$ python -q
>>> import numpy as np
>>> np.set_printoptions(suppress=True, linewidth=160)
>>> def rnd(a):
...     return np.round(a, 1) + 0
... 
>>> data = np.array([[0, -1, -2, 1, -1],
...     [-2, 0, 0, -1, 2],
...     [3, -3, -1, -2, 3],
...     [-2, 1, 0, -1, -2]])
>>> data[:, 0] = 4 * data[:, 2]
>>> data
array([[-8, -1, -2,  1, -1],
       [ 0,  0,  0, -1,  2],
       [-4, -3, -1, -2,  3],
       [ 0,  1,  0, -1, -2]])
>>> out = data[0, 0] * data[1:] - np.outer(data[1:, 0], data[0])
>>> out
array([[  0,   0,   0,   8, -16],
       [  0,  20,   0,  20, -28],
       [  0,  -8,   0,   8,  16]])
>>> np.flatnonzero(~out.round(6).any(axis=1))
array([], dtype=int64)
>>> np.unravel_index(np.abs(out).argmax(), out.shape)
(np.int64(1), np.int64(4))
>>> np.count_nonzero(out)
np.int64(8)
>>> out.sum(axis=1)
array([-8, 12, 16])
>>> out - out[0]
array([[  0,   0,   0,   0,   0],
       [  0,  20,   0,  12, -12],
       [  0,  -8,   0,   0,  32]])
>>> rnd(np.linalg.svd(out, compute_uv=False))
array([44.5, 15.4,  8.6])
>>> rng = np.random.default_rng(88098)
>>> out = data + rng.integers(-2, 3, (4, 2)) @ rng.integers(-2, 3, (2, 5))
>>> out
array([[-6,  1,  0,  3, -1],
       [-2, -2,  0, -1, -2],
       [-4, -3, -5, -6, 11],
       [-1,  0, -4, -5,  4]])
>>> np.linalg.matrix_rank(out - data, tol=1e-8)
np.int64(2)
>>> rnd(np.linalg.svd(out - data, compute_uv=False))
array([13.3,  5.4,  0. ,  0. ])
>>> np.abs(out - data).sum(axis=1)
array([ 8,  8, 16, 16])
>>> def softmax(z):
...     e = np.exp(z - z.max(axis=-1, keepdims=True))
...     return e / e.sum(axis=-1, keepdims=True)
... 
>>> rnd(softmax(data[1]))
array([0.1, 0.1, 0.1, 0. , 0.7])
>>> rnd(softmax(data).sum(axis=1))
array([1., 1., 1., 1.])
>>> S = data @ data.T / np.sqrt(5)
>>> rnd(softmax(S)[1] @ data)
array([-3.2, -2.4, -0.8, -1.8,  2.7])
>>> x = np.array([1, 2, -2, 1, 1])
>>> a = np.maximum(data @ x, 0)
>>> data.T @ a
array([ 0,  0,  0, -1,  2])
>>> data * (a > 1e-9)[:, None]
array([[ 0,  0,  0,  0,  0],
       [ 0,  0,  0, -1,  2],
       [ 0,  0,  0,  0,  0],
       [ 0,  0,  0,  0,  0]])
>>> a
array([0, 1, 0, 0])
>>> np.maximum(data @ x, 0) - np.maximum(-data @ x, 0)
array([-6,  1, -7, -1])
>>> rnd(np.tanh(data @ x))
array([-1. ,  0.8, -1. , -0.8])
>>> f = np.array([4, 1, 4, 0, 3]) + 0.5
>>> mat = np.eye(5) - 2 * np.outer(f, f) / (f @ f)
>>> rnd(mat)
array([[ 0.3, -0.2, -0.7, -0.1, -0.6],
       [-0.2,  0.9, -0.2,  0. , -0.2],
       [-0.7, -0.2,  0.3, -0.1, -0.6],
       [-0.1,  0. , -0.1,  1. , -0.1],
       [-0.6, -0.2, -0.6, -0.1,  0.6]])
>>> hat = np.triu(np.array([[-1, 0, 1, 2, 3],
...     [-3, -3, 0, -2, 0],
...     [2, -2, 3, -3, 3],
...     [1, 1, 3, 2, 1],
...     [-3, -2, -2, -2, 1]]), 1) + np.eye(5)
>>> out = hat @ mat @ np.linalg.inv(hat)
>>> rnd(hat @ mat - mat @ hat)
array([[-2.6, -0.9, -1.9, -1.5,  2.5],
       [ 0.2,  0.1,  0.4, -0.4,  1.6],
       [-1.5, -0.5, -0.7, -1.4,  3.3],
       [-0.6, -0.2, -0.5, -0.2,  0.1],
       [ 0. ,  0. ,  0.6, -1. ,  3.5]])
>>> rnd(np.trace(out)), np.trace(mat)
(np.float64(3.0), np.float64(3.0))
>>> w, vecs = np.linalg.eigh(mat)
>>> x = np.array([0, 2, 3, 2, 2])
>>> rnd(vecs * np.maximum(w, 0) @ vecs.T)
array([[ 0.6, -0.1, -0.4,  0. , -0.3],
       [-0.1,  1. , -0.1,  0. , -0.1],
       [-0.4, -0.1,  0.6,  0. , -0.3],
       [ 0. ,  0. ,  0. ,  1. ,  0. ],
       [-0.3, -0.1, -0.3,  0. ,  0.8]])
>>> rnd(np.abs(mat).sum(axis=1).max()), np.abs(w).max()
(np.float64(2.0), np.float64(1.0))
>>> rnd(x @ mat @ x)
np.float64(-0.7)
>>> rnd(vecs * np.abs(w) @ vecs.T)
array([[1., 0., 0., 0., 0.],
       [0., 1., 0., 0., 0.],
       [0., 0., 1., 0., 0.],
       [0., 0., 0., 1., 0.],
       [0., 0., 0., 0., 1.]])
>>> rnd(mat.T @ mat)
array([[1., 0., 0., 0., 0.],
       [0., 1., 0., 0., 0.],
       [0., 0., 1., 0., 0.],
       [0., 0., 0., 1., 0.],
       [0., 0., 0., 0., 1.]])
>>> out = np.array([[2, 8, 1]])
>>> X = out.T @ out
>>> X
array([[ 4, 16,  2],
       [16, 64,  8],
       [ 2,  8,  1]])
>>> left, sv, VT = np.linalg.svd(X)
>>> vecs = VT[:(sv > 1e-8).sum()]
>>> x = X[1] + -2 * X[0] + rng.integers(2) * np.eye(3)[1]
>>> x
array([ 8., 32.,  4.])
>>> rnd(vecs.T @ vecs)
array([[0.1, 0.2, 0. ],
       [0.2, 0.9, 0.1],
       [0. , 0.1, 0. ]])
>>> np.linalg.matrix_rank(np.vstack([X, x]))
np.int64(1)
>>> rnd(np.diag(vecs.T @ vecs))
array([0.1, 0.9, 0. ])
>>> w, vecs = np.linalg.eigh(X)
>>> rnd(vecs @ np.diag(w) @ vecs.T)
array([[ 4., 16.,  2.],
       [16., 64.,  8.],
       [ 2.,  8.,  1.]])
>>> np.abs(vecs[:, -1]).round(6).argmax()
np.int64(1)
>>> rnd(np.linalg.eigvalsh(X @ X))
array([   0.,    0., 4761.])
>>> left, sv, VT = np.linalg.svd(X, full_matrices=False)
>>> rnd(left.T @ left)
array([[1., 0., 0.],
       [0., 1., 0.],
       [0., 0., 1.]])
>>> np.abs(left[:, 0]).round(6).argmax()
np.int64(1)
>>> rnd(np.abs(VT[0]))
array([0.2, 1. , 0.1])
>>> rnd(sv)
array([69.,  0.,  0.])
>>> rnd(sv / sv[0])
array([1., 0., 0.])
>>> np.sqrt((sv ** 2).sum()), rnd(np.linalg.norm(X))
(np.float64(69.0), np.float64(69.0))
>>> (sv > 1e-8).sum()
np.int64(1)
>>> np.allclose(left * sv @ VT, X)
True
>>> left.shape, sv.shape, VT.shape
((3, 3), (3,), (3, 3))
>>> K = np.loadtxt("data.csv", delimiter=",")
>>> rnd(K)
array([[ 11.5,  13.8,   8.8],
       [ -9.2, -16.8,  -5.9],
       [ -7.7, -18. ,  -4.1],
       [  2.4,  19.8,  -1.6],
       [  7.5,  18.1,   3.9],
       [  3.8,  19.6,  -0.1],
       [ -9.1, -16.9,  -5.7],
       [ -2.8,  18.7,  -6.5],
       [-13.2,   5.1, -14.2],
       [  7.5,  18.1,   3.9],
       [ 11.8,  13.3,   9.1],
       [  1.9,  19.8,  -2.1],
       [ 13.1,  10.4,  11. ],
       [  3.7, -18.3,   7.3],
       [-11.5, -13.8,  -8.8],
       [ -3.9,  18.1,  -7.5],
       [-14.1,  -5.5, -13. ],
       [ 13.7,   8.2,  12.1],
       [-14.2,  -0.1, -14.1],
       [  1.8,  19.8,  -2.2]])
>>> # looks like rank 2
>>> left, sv, VT = np.linalg.svd(K)
>>> rnd(sv)
array([75.6, 47.8,  0. ])
>>> np.argmax(sv[:-1] / (sv[1:] + 1e-6)) + 1
np.int64(2)
>>> out = left[:, :2] @ np.diag(sv[:2]) @ VT[:2]
>>> rnd(np.abs(K - out).max())
np.float64(0.0)
>>> rnd(out)
array([[ 11.5,  13.8,   8.8],
       [ -9.2, -16.8,  -5.9],
       [ -7.7, -18. ,  -4.1],
       [  2.4,  19.8,  -1.6],
       [  7.5,  18.1,   3.9],
       [  3.8,  19.6,  -0.1],
       [ -9.1, -16.9,  -5.7],
       [ -2.8,  18.7,  -6.5],
       [-13.2,   5.1, -14.2],
       [  7.5,  18.1,   3.9],
       [ 11.8,  13.3,   9.1],
       [  1.9,  19.8,  -2.1],
       [ 13.1,  10.4,  11. ],
       [  3.7, -18.3,   7.3],
       [-11.5, -13.8,  -8.8],
       [ -3.9,  18.1,  -7.5],
       [-14.1,  -5.5, -13. ],
       [ 13.7,   8.2,  12.1],
       [-14.2,  -0.1, -14.1],
       [  1.8,  19.8,  -2.2]])
>>> np.linalg.matrix_rank(out)
np.int64(2)
>>> np.linalg.matrix_rank(K, rtol=0.05)
np.int64(2)
>>> f, r1 = out[3], out[13]
>>> rnd(f @ f)
np.float64(400.0)
>>> rnd(f @ r1)
np.float64(-364.1)
>>> pr = (f @ r1) / (f @ f) * f
>>> rnd(pr)
array([ -2.2, -18. ,   1.4])
>>> rnd(np.linalg.norm(f + r1) ** 2 + np.linalg.norm(f - r1) ** 2)
np.float64(1600.0)
>>> rnd(r1 - pr)
array([ 5.8, -0.2,  5.9])
>>> rnd(softmax(K[16]))
array([0., 1., 0.])
>>> rnd(softmax(K[16] + 5))
array([0., 1., 0.])
>>> S = K @ K.T / np.sqrt(3)
>>> softmax(S).round(6).argmax(axis=1)
array([ 0,  1,  2,  3,  4,  5,  6,  7,  8,  9, 10, 11, 12, 13, 14, 15, 16, 17, 18, 19])
>>> rnd(softmax(S)[16] @ K)
array([-14.1,  -5.5, -13. ])
>>> out = np.array([[3, 2, 2], [2, 1, 1], [1, 0, 5]])
>>> M = out + out.T
>>> M
array([[ 6,  4,  3],
       [ 4,  2,  1],
       [ 3,  1, 10]])
>>> # symmetric, so the eigenvalues are real
>>> out = M / np.sqrt((M ** 2).mean(axis=1, keepdims=True))
>>> rnd(np.linalg.norm(out, axis=1))
array([1.7, 1.7, 1.7])
